$ ipython --no-banner

In [1]: import numpy as np

In [2]: import numpy.linalg as la

In [3]: np.set_printoptions(precision=3, suppress=True, linewidth=120)

In [4]: X = np.loadtxt("a.csv", delimiter=",")

In [5]: X
Out[5]: 
array([[-1.149, -2.58 , -0.266],
       [-0.772, -2.114, -0.157],
       [-0.522, -1.79 , -0.091],
       [ 0.096, -0.679, -0.039],
       [ 0.079, -0.604, -0.069],
       [-0.084, -0.383, -0.147],
       [-0.085, -0.38 , -0.147],
       [-0.093, -0.259, -0.116],
       [ 0.055,  0.103,  0.053],
       [ 0.456,  0.701,  0.381],
       [ 1.937,  2.51 ,  1.419],
       [ 7.701,  8.822,  5.039],
       [ 8.66 ,  9.841,  5.618],
       [ 9.258, 10.475,  5.978],
       [10.087, 11.351,  6.474],
       [24.905, 26.758, 15.097]])

In [6]: f, g = X[10], X[7]

In [7]: round(float(f @ g), 3)
Out[7]: -0.995

In [8]: p = (f @ g) / (f @ f) * f

In [9]: np.outer(f, g)
Out[9]: 
array([[-0.18 , -0.502, -0.225],
       [-0.233, -0.65 , -0.291],
       [-0.132, -0.368, -0.165]])

In [10]: arr = np.loadtxt("test18.csv", delimiter=",")

In [11]: arr
Out[11]: 
array([[-0.4,  0.2, -0.5, -0.8, -0.2],
       [ 0. ,  0.8, -1.5, -0.6, -1. ],
       [ 0.3, -0.5, -0.1, -0.9, -0.7],
       [ 1. ,  1.8,  1.2, -0.2,  1.4],
       [ 0.7,  0.3, -0.4,  1. ,  0.5],
       [-0.6, -1. ,  1. , -1.4, -1.5],
       [-0.8,  0.3, -0.5,  0.2, -1. ]])

In [12]: C2 = np.cov(X, rowvar=False)

In [13]: np.polyfit(X[:, 1], X[:, 0], 1)
Out[13]: array([0.885, 0.366])

In [14]: C2.shape
Out[14]: (3, 3)

In [15]: np.median(X, axis=0)
Out[15]: array([ 0.087, -0.078,  0.007])

In [16]: np.corrcoef(X.T)
Out[16]: 
array([[1.   , 0.997, 0.999],
       [0.997, 1.   , 0.996],
       [0.999, 0.996, 1.   ]])

In [17]: C2
Out[17]: 
array([[47.948, 53.87 , 29.325],
       [53.87 , 60.871, 32.958],
       [29.325, 32.958, 17.977]])

In [18]: X.std(axis=0)
Out[18]: array([6.705, 7.554, 4.105])

In [19]: def softmax(z):
    ...:     e = np.exp(z - z.max(axis=-1, keepdims=True))
    ...:     return e / e.sum(axis=-1, keepdims=True)
    ...: 

In [20]: softmax(arr).sum(axis=1)
Out[20]: array([1., 1., 1., 1., 1., 1., 1.])

In [21]: att = arr @ arr.T / np.sqrt(5)

In [22]: softmax(att).round(6).argmax(axis=1)
Out[22]: array([1, 1, 5, 3, 4, 5, 6])

In [23]: O, vecs = la.qr(arr[:, :4])[0], la.qr(arr[:, 4:])[0]

In [24]: sigma = la.svd(O.T @ vecs, compute_uv=False)

In [25]: np.degrees(np.arccos(sigma.clip(0, 1)))
Out[25]: array([24.273])

In [26]: rng = np.random.default_rng(87583)

In [27]: K = np.eye(4, dtype=int)[rng.permutation(4)]

In [28]: K
Out[28]: 
array([[0, 0, 1, 0],
       [0, 0, 0, 1],
       [1, 0, 0, 0],
       [0, 1, 0, 0]])

In [29]: evals, vecs = la.eig(K)

In [30]: np.prod(evals)
Out[30]: np.float64(1.0)

In [31]: np.sort(la.eigvals(la.inv(K)))
Out[31]: array([-1., -1.,  1.,  1.])

In [32]: np.sort(la.eigvals(K.T))
Out[32]: array([-1., -1.,  1.,  1.])

In [33]: np.sort(la.eigvals(K @ K))
Out[33]: array([1., 1., 1., 1.])

In [34]: f = np.array([-3, 2, 1, -3, 1]) + 0.5

In [35]: J = np.eye(5) - 2 * np.outer(f, f) / (f @ f)

In [36]: J
Out[36]: 
array([[ 0.462,  0.538,  0.323, -0.538,  0.323],
       [ 0.538,  0.462, -0.323,  0.538, -0.323],
       [ 0.323, -0.323,  0.806,  0.323, -0.194],
       [-0.538,  0.538,  0.323,  0.462,  0.323],
       [ 0.323, -0.323, -0.194,  0.323,  0.806]])

In [37]: M2 = la.inv(J)

In [38]: (np.abs(M2) > 1e-9).astype(int)
Out[38]: 
array([[1, 1, 1, 1, 1],
       [1, 1, 1, 1, 1],
       [1, 1, 1, 1, 1],
       [1, 1, 1, 1, 1],
       [1, 1, 1, 1, 1]])

In [39]: np.round(J @ M2, 3) + 0
Out[39]: 
array([[1., 0., 0., 0., 0.],
       [0., 1., 0., 0., 0.],
       [0., 0., 1., 0., 0.],
       [0., 0., 0., 1., 0.],
       [0., 0., 0., 0., 1.]])

In [40]: np.round(la.det(J) * la.det(M2), 3)
Out[40]: np.float64(1.0)

In [41]: evals, vecs = la.eigh(J)

In [42]: x = np.array([-2, -1, -2, -2, -2])

In [43]: round(x @ J @ x, 3)
Out[43]: np.float64(16.806)

In [44]: feats = np.array([[0, 1, 3, 1, 1, 2, 2],
    ...:     [2, 0, 2, 3, 1, 2, 2],
    ...:     [3, 2, 2, 3, 3, 1, 1],
    ...:     [0, 3, 2, 2, 0, 2, 2],
    ...:     [0, 0, 2, 2, 3, 3, 3]])

In [45]: feats[-1] = feats[0] + 5 * feats[1]

In [46]: feats
Out[46]: 
array([[ 0,  1,  3,  1,  1,  2,  2],
       [ 2,  0,  2,  3,  1,  2,  2],
       [ 3,  2,  2,  3,  3,  1,  1],
       [ 0,  3,  2,  2,  0,  2,  2],
       [10,  1, 13, 16,  6, 12, 12]])

In [47]: left, sigma, Vt = la.svd(feats)

In [48]: vecs = Vt[:(sigma > 1e-8).sum()]

In [49]: x = feats[2] + 5 * feats[3] + rng.integers(2) * np.eye(7)[3]

In [50]: x
Out[50]: array([ 3., 17., 12., 14.,  3., 11., 11.])

In [51]: la.matrix_rank(np.vstack([feats, x]))
Out[51]: np.int64(5)

In [52]: np.allclose(vecs.T @ vecs @ x, x)
Out[52]: False

In [53]: W0 = np.load("m.npy")

In [54]: W0
Out[54]: 
array([[ -3.271,   6.541,   1.311,   6.464,   2.241,  -9.776],
       [ -2.824,   3.069,   1.382,   5.701,   0.902,  -8.228],
       [ -3.675,   6.035,  -1.113,   7.051,   3.662,  -9.38 ],
       [ -1.899,   4.713,  -0.255,   6.199,   3.11 ,  -9.512],
       [ -2.587,   7.184,  -0.374,   6.656,   4.183,  -8.822],
       [ -3.314,   5.681,  -0.177,   6.536,   3.098, -10.373],
       [ -2.928,   5.839,  -0.401,   6.006,   3.448,  -8.404],
       [ -3.054,   4.535,  -1.056,   6.979,   0.732,  -9.133],
       [ -2.774,   6.87 ,   0.698,   7.264,   3.303,  -9.403],
       [ -2.158,   5.567,   0.222,   6.264,   2.009, -11.254],
       [ -2.748,   4.425,  -2.312,   4.192,   2.052,  -9.632],
       [ -3.938,   6.211,  -0.184,   5.101,   4.743,  -9.627],
       [ -2.161,   7.216,  -0.723,   5.485,   3.162,  -9.96 ],
       [ -1.785,   4.738,  -0.346,   4.822,   0.429,  -8.623],
       [ -2.595,   4.548,   0.288,   5.17 ,   3.658, -10.265],
       [ -2.93 ,   5.043,  -0.727,   7.58 ,   3.249,  -8.879],
       [ -3.629,   6.577,  -0.27 ,   6.616,   5.314,  -8.579],
       [ -1.828,   7.165,  -0.192,   5.704,   2.028,  -9.206],
       [ -1.252,   4.167,   1.051,   5.359,   1.912,  -8.068],
       [ -1.871,   7.505,  -0.366,   7.079,   0.927,  -7.25 ],
       [ -3.303,   5.474,  -0.459,   6.611,   2.898,  -8.413],
       [ -3.603,   5.953,  -1.81 ,   7.531,   2.335, -10.996]])

In [55]: hat = arr @ la.solve(arr.T @ arr, arr.T)

In [56]: round(np.trace(hat), 3)
Out[56]: np.float64(5.0)

In [57]: hat @ arr[:, 2]
Out[57]: array([-0.5, -1.5, -0.1,  1.2, -0.4,  1. , -0.5])

In [58]: la.matrix_rank(np.eye(7) - hat)
Out[58]: np.int64(2)

In [59]: np.diag(hat)
Out[59]: array([0.6  , 0.808, 0.533, 0.991, 0.514, 0.8  , 0.754])
